$ python -q
>>> import numpy as np
>>> import numpy.linalg as la
>>> np.set_printoptions(precision=3, suppress=True, linewidth=120, sign=" ")
>>> rnd = lambda a: np.round(a, 3) + 0
>>> data = np.load("block6.npy")
>>> print(data)
[[ -3.86  -10.185   3.565  -9.263]
 [ -8.308  11.956   3.111   6.967]
 [ -7.048   3.162   1.2   -13.293]
 [-14.031  -0.711 -20.773 -18.542]
 [ -4.149   9.069  -1.864  20.801]
 [ -6.758   4.35    2.004 -19.919]
 [  5.133  -4.943  12.341  12.363]
 [ -5.538 -12.845   4.62  -14.128]
 [ 15.392  13.628  -5.331   7.975]
 [ -5.914 -23.158  28.648  11.826]
 [ -2.387  11.098 -26.395  -9.542]
 [ -5.439   5.526  -8.821  -5.492]
 [-11.564   9.149 -16.474   6.255]
 [ -6.666  13.919  17.403 -13.51 ]]
>>> basis = data[[12, 9]].astype(float)
>>> for _ in range(5):
...     labels = la.norm(data[:, None] - basis, axis=-1).argmin(axis=1)
...     basis = np.array([data[labels == j].mean(axis=0) for j in range(2)])
... 
>>> print(labels)
[ 1  0  0  0  0  0  1  1  0  1  0  0  0  0]
>>> print(np.bincount(labels))
[ 10   4]
>>> print(np.abs(basis[1] - basis[0]).argmax())
1
>>> print(rnd(basis[1] - basis[0]))
[  2.551 -20.897  17.888   4.03 ]
>>> B = data / np.sqrt((data ** 2).mean(axis=1, keepdims=True))
>>> print(la.matrix_rank(data - data.mean(axis=1, keepdims=True)))
3
>>> print(rnd(B[13]))
[-0.496  1.035  1.294 -1.004]
>>> feats = np.array([[0, 0, 1, 1], [0, 0, 1, 0], [1, 1, 0, 1], [1, 0, 1, 0]])
>>> B = np.array([[3, 7], [3, 5]])
>>> basis = np.kron(B, feats)
>>> print(basis)
[[ 0  0  3  3  0  0  7  7]
 [ 0  0  3  0  0  0  7  0]
 [ 3  3  0  3  7  7  0  7]
 [ 3  0  3  0  7  0  7  0]
 [ 0  0  3  3  0  0  5  5]
 [ 0  0  3  0  0  0  5  0]
 [ 3  3  0  3  5  5  0  5]
 [ 3  0  3  0  5  0  5  0]]
>>> print(basis.shape)
(8, 8)
>>> print(rnd(la.norm(basis, 2)), rnd(la.norm(B, 2) * la.norm(feats, 2)))
20.77 20.77
>>> print(feats @ feats)
[[ 2  1  1  1]
 [ 1  1  0  1]
 [ 1  0  3  1]
 [ 1  1  1  2]]
>>> print(feats.sum(axis=0))
[ 2  1  3  2]
>>> print(np.argwhere(np.triu(feats)))
[[ 0  2]
 [ 0  3]
 [ 1  2]
 [ 2  3]]
>>> Lm = np.diag(feats.sum(axis=1)) - feats
>>> print(Lm @ np.ones(4))
[ 0.  0.  0.  0.]
>>> print(la.matrix_rank(Lm))
3
>>> print(rnd(la.eigvalsh(Lm)))
[ 0.  1.  3.  4.]
>>> print(round(la.det(Lm[1:, 1:])))
3
>>> ev, evecs = la.eig(feats)
>>> print(rnd(feats @ evecs[:, 0] - ev[0] * evecs[:, 0]))
[ 0.  0.  0.  0.]
>>> print(rnd(np.sort(la.eigvals(la.inv(feats)))))
[-1.    -0.675  0.461  3.214]
>>> ev, evecs = la.eigh(feats)
>>> vec = np.array([-2, -4, -8, 9])
>>> print((np.sign(evecs[:, -1].round(6)) == np.sign(evecs[0, -1].round(6))).astype(int))
[ 1  1  1  1]
>>> print(vec @ feats @ vec)
-84
>>> rng = np.random.default_rng(33377)
>>> labels = rng.permutation(4)
>>> print(labels)
[ 3  0  2  1]
>>> B = feats[labels][:, labels]
>>> print(np.allclose(B, feats))
False
>>> print(rnd(la.det(B)), rnd(la.det(feats[labels])))
1.0 1.0
>>> print(np.trace(B))
0
>>> print(B)
[[ 0  1  1  0]
 [ 1  0  1  0]
 [ 1  1  0  1]
 [ 0  0  1  0]]
